In [1]: import numpy as np

In [2]: from numpy import linalg as LA

In [3]: np.set_printoptions(precision=1, suppress=True, linewidth=160)

In [4]: W0 = np.loadtxt("run10.csv", delimiter=",")

In [5]: W0
Out[5]: 
array([[ 1.8, -1. ,  2.3, -0.7,  0.7, -2.1],
       [-0.3,  0.3,  0.5, -0.1,  0.4, -0.4],
       [ 0.8, -0.2, -1.2,  1.1, -0.5,  0.9],
       [ 2.3, -0.8,  3.4, -1.6,  1.3, -2.8],
       [ 0.9,  0. ,  2.3, -1.4,  1. , -1.4],
       [-1.8,  0.6, -1. ,  0.3,  0.2,  1. ],
       [-2.2,  0.9, -1.6,  0.5,  0.1,  0.3],
       [-0.1, -0.3,  1.4, -0.5,  0.5, -1.5],
       [ 0.4, -0.3,  1.2, -1.2,  0.7, -0.9],
       [ 1.4, -0.2,  0.1, -0.4, -0.2,  0.6],
       [ 1.8, -0.8,  2.1, -1.7,  0.8, -2.3],
       [-2.4,  0.6, -1.5,  1.4, -0.3,  0.9],
       [-0.1,  0.5,  0.3,  0.1,  0.5, -0.3],
       [ 1.7,  0.1,  3.9, -1.9,  1.5, -3.3],
       [ 2.3,  0. ,  3.5, -1.7,  1.2, -3.3],
       [ 0.1, -0.4, -0.3,  0.4, -0.2,  0.3],
       [ 0.3,  0.3,  0.4, -0.3,  0.1, -0.1],
       [ 0. ,  0.5,  0. , -0.1,  0. , -0.1],
       [ 0. , -0.1,  1.6, -1. ,  0.5, -1. ],
       [-1.5,  0.1, -3.5,  1.3, -1.5,  3.5],
       [ 0.6, -0.3,  2.1, -1.3,  0.9, -1.5],
       [-1.8,  0.1, -1.4,  0.4,  0. ,  1. ],
       [-0.8, -0.1, -1.2,  0.2, -0.9,  0.9],
       [ 1.3,  0.2,  0. , -0.3,  0.2,  0.1],
       [-0.7,  0.4, -1.2,  1. , -0.5,  1.6],
       [ 1.9, -0.2,  1.7, -1.4,  0.7, -1. ],
       [-0.3, -0.1,  1. , -0.1,  0.5, -0.8],
       [-0.8,  0.4, -1.6,  0.9, -0.9,  1.9],
       [ 0.5, -0.1, -1.1,  1.1, -0.9,  1.4]])

In [6]: cen = W0 - W0.mean(axis=0)

In [7]: V = LA.svd(cen)[2][:1]

In [8]: M2 = cen - cen @ V.T @ V

In [9]: LA.norm(M2, axis=1).round(6).argmax()
Out[9]: np.int64(6)

In [10]: np.cov(cen @ V.T, rowvar=False)
Out[10]: array(8.3)
